% python3 -q
>>> import numpy as np
>>> import numpy.linalg as la
>>> np.set_printoptions(precision=2, suppress=True, linewidth=160)
>>> E = np.array([[7, 0, 0, 1], [0, 7, 0, 0], [0, 0, 4, 0], [7, 0, 0, 7]])
>>> Q = E.astype(float).copy()
>>> for j in range(4):
...     Q[:, j] -= Q[:, :j] @ (Q[:, :j].T @ Q[:, j])
...     Q[:, j] /= la.norm(Q[:, j])
... 
>>> print(np.round(Q.T @ E, 2) + 0)
[[9.9  0.   0.   5.66]
 [0.   7.   0.   0.  ]
 [0.   0.   4.   0.  ]
 [0.   0.   0.   4.24]]
>>> print(Q)
[[ 0.71  0.    0.   -0.71]
 [ 0.    1.    0.    0.  ]
 [ 0.    0.    1.    0.  ]
 [ 0.71  0.    0.    0.71]]
>>> print(np.round(Q.T @ Q, 2) + 0)
[[1. 0. 0. 0.]
 [0. 1. 0. 0.]
 [0. 0. 1. 0.]
 [0. 0. 0. 1.]]
>>> A2 = E / la.norm(E, axis=1, keepdims=True)
>>> gram = A2 @ A2.T
>>> print(gram)
[[1.  0.  0.  0.8]
 [0.  1.  0.  0. ]
 [0.  0.  1.  0. ]
 [0.8 0.  0.  1. ]]
>>> print(la.norm(A2, axis=1))
[1. 1. 1. 1.]
>>> print((np.abs(gram) > 0.9).astype(int))
[[1 0 0 0]
 [0 1 0 0]
 [0 0 1 0]
 [0 0 0 1]]
>>> print((gram - 2 * np.eye(4)).round(6).argmax(axis=1))
[3 0 0 0]
>>> print((E - E.T) / 2)
[[ 0.  0.  0. -3.]
 [ 0.  0.  0.  0.]
 [ 0.  0.  0.  0.]
 [ 3.  0.  0.  0.]]
>>> print(E @ E)
[[56  0  0 14]
 [ 0 49  0  0]
 [ 0  0 16  0]
 [98  0  0 56]]
>>> print(round(la.det(E), 2))
1176.0
>>> K = np.array([[0.1, 1.2], [-1.4, 0.8]])
>>> K[:, 0] *= 20
>>> print(K)
[[  2.    1.2]
 [-28.    0.8]]
>>> u, g = K[0], K[1]
>>> print(u @ g)
-55.04
>>> print(round(float(u @ u), 2))
5.44
>>> p = (u @ g) / (u @ u) * u
>>> print(round((g - p) @ u, 2))
0.0
>>> print(p)
[-20.24 -12.14]
>>> print(np.round(la.norm(u + g) ** 2 + la.norm(u - g) ** 2, 2))
1580.16
>>> print(np.outer(u, g))
[[-56.     1.6 ]
 [-33.6    0.96]]
>>> print(la.matrix_rank(np.outer(u, g)))
1
>>> x = np.array([2, 1])
>>> rhs = K @ x
>>> coef, lr = np.zeros(2), 1 / la.norm(K, 2) ** 2
>>> for i in range(15):
...     coef -= lr * K.T @ (K @ coef - rhs)
...     if i % 5 == 0: print(i, round(la.norm(K @ coef - rhs), 2))
... 
0 1.31
5 1.3
10 1.29
>>> print(coef)
[ 1.97 -0.02]
>>> theta = np.radians(120)
>>> R = np.eye(2)
>>> R[1, 1] = R[0, 0] = np.cos(theta)
>>> R[1, 0], R[0, 1] = -np.sin(theta), np.sin(theta)
>>> print(R)
[[-0.5   0.87]
 [-0.87 -0.5 ]]
>>> A2 = K @ R.T
>>> print(A2)
[[ 0.04 -2.33]
 [14.69 23.85]]
>>> A = np.load("m.npy")
>>> print(A)
[[ 0  2 -2  1  1 -1]
 [ 2  1  2 -1 -1  0]
 [ 6  5  4 -2 -2 -1]]
>>> A2 = A / la.norm(A, axis=1, keepdims=True)
>>> gram = A2 @ A2.T
>>> print(gram)
[[ 1.   -0.36 -0.03]
 [-0.36  1.    0.94]
 [-0.03  0.94  1.  ]]
>>> print(np.round(np.degrees(np.arccos(np.clip(gram[1, 2], -1, 1))), 2))
19.46
>>> print(np.argwhere(np.triu(np.abs(gram) > 0.95, 1)))
[]
>>> print((gram - 2 * np.eye(3)).round(6).argmax(axis=1))
[2 2 1]
>>> print(la.norm(A2, axis=1))
[1. 1. 1.]
>>> F = np.load("x.npy")
>>> print(F)
[[ 0  0  0  0  0]
 [ 0  0  0  0  0]
 [ 2  6 -4 -8 -6]
 [ 0  0  0  0  0]
 [ 0  0  0  0  0]]
>>> print(np.argsort(-la.norm(F, axis=0).round(6), kind="stable")[:3])
[3 1 4]
